% python3 -q
>>> import numpy as np
>>> from numpy import linalg as LA
>>> np.set_printoptions(suppress=True, linewidth=120)
>>> m1 = np.array([[-0.4, 2.5, 1.2],
...     [0.7, -0.9, 0.5],
...     [0.5, -1.1, -1.4],
...     [-0.3, 0.6, -0.4]])
>>> print(m1)
[[-0.4  2.5  1.2]
 [ 0.7 -0.9  0.5]
 [ 0.5 -1.1 -1.4]
 [-0.3  0.6 -0.4]]
>>> print(round(LA.norm(m1), 3))
3.665
>>> print(np.round(np.diff(m1, axis=0), 3))
[[ 1.1 -3.4 -0.7]
 [-0.2 -0.2 -1.9]
 [-0.8  1.7  1. ]]
>>> print(np.round(LA.svd(m1, compute_uv=False), 3))
[3.365 1.363 0.498]
>>> print(np.round(m1.mean(axis=0), 3))
[ 0.125  0.275 -0.025]
>>> print(np.count_nonzero(m1))
12
>>> print(LA.matrix_rank(m1))
3
>>> x = np.array([-3, 0, -1])
>>> target = m1 @ x
>>> print(target.round(3) + 0)
[ 0.  -2.6 -0.1  1.3]
>>> print(np.round(LA.solve(m1.T @ m1, m1.T @ target), 3) + 0)
[-3.  0. -1.]
>>> rng = np.random.default_rng(48)
>>> target = target + 0.3 * rng.normal(size=4)
>>> print(target.round(3))
[-0.092 -2.195 -0.042  1.722]
>>> b, *_ = LA.lstsq(m1, target)
>>> print(b.round(3))
[-2.626  0.078 -1.05 ]
>>> print(np.round(m1.T @ (target - m1 @ b), 3) + 0)
[0. 0. 0.]
>>> print([round(float(LA.norm(LA.solve(m1.T @ m1 + lam * np.eye(3), m1.T @ target))), 2) for lam in (0, 1, 10, 100)])
[2.83, 1.25, 0.3, 0.04]
>>> print(b.round())
[-3.  0. -1.]
>>> M2 = m1 / np.sqrt((m1 ** 2).mean(axis=1, keepdims=True))
>>> print(M2[3].round(3))
[-0.665  1.331 -0.887]
>>> print(LA.matrix_rank(m1 - m1.mean(axis=1, keepdims=True)))
2
>>> def softmax(z):
...     e = np.exp(z - z.max(axis=-1, keepdims=True))
...     return e / e.sum(axis=-1, keepdims=True)
... 
>>> print(np.round(softmax(m1[3] + -1), 3))
[0.229 0.564 0.207]
>>> print(np.round(softmax(m1[3]), 3))
[0.229 0.564 0.207]
>>> S = m1 @ m1.T / np.sqrt(3)
>>> print(np.round(softmax(S)[3] @ m1, 3))
[-0.075  0.878  0.172]
>>> M = np.array([[0.3, -1.1, 1.0, -0.5], [-0.5, -1.0, 0.5, 1.1]])
>>> M[1] = M[0] + 0.05 * rng.normal(size=4)
>>> print(M.round(3))
[[ 0.3   -1.1    1.    -0.5  ]
 [ 0.308 -1.151  1.043 -0.532]]
>>> print([round(float(x), 3) for x in LA.svd(M, compute_uv=False)[:3]])
[2.311, 0.008]
>>> print(round(float(LA.norm(M, 2) / LA.norm(M)), 3))
1.0
>>> print(LA.matrix_rank(M, rtol=0.1))
1
>>> K = np.load("x.npy")
>>> print(K)
[[-1. -2. -2.]
 [-2. -1. -2.]
 [-2. -2. -1.]]
>>> x = np.array([-2, -2, -1])
>>> print(K @ np.ones(3))
[-5. -5. -5.]
>>> print(np.einsum("ij,j->i", K, x))
[8. 8. 9.]
>>> ev, V = LA.eig(K)
>>> print(np.round(np.sort(LA.eigvals(LA.inv(K))), 3))
[-0.2  1.   1. ]
>>> print(np.round(K @ V[:, 0] - ev[0] * V[:, 0], 3) + 0)
[0. 0. 0.]
>>> print(ev.round(3))
[ 1. -5.  1.]
>>> print(np.round(np.sort(LA.eigvals(K @ K)), 3))
[ 1.  1. 25.]
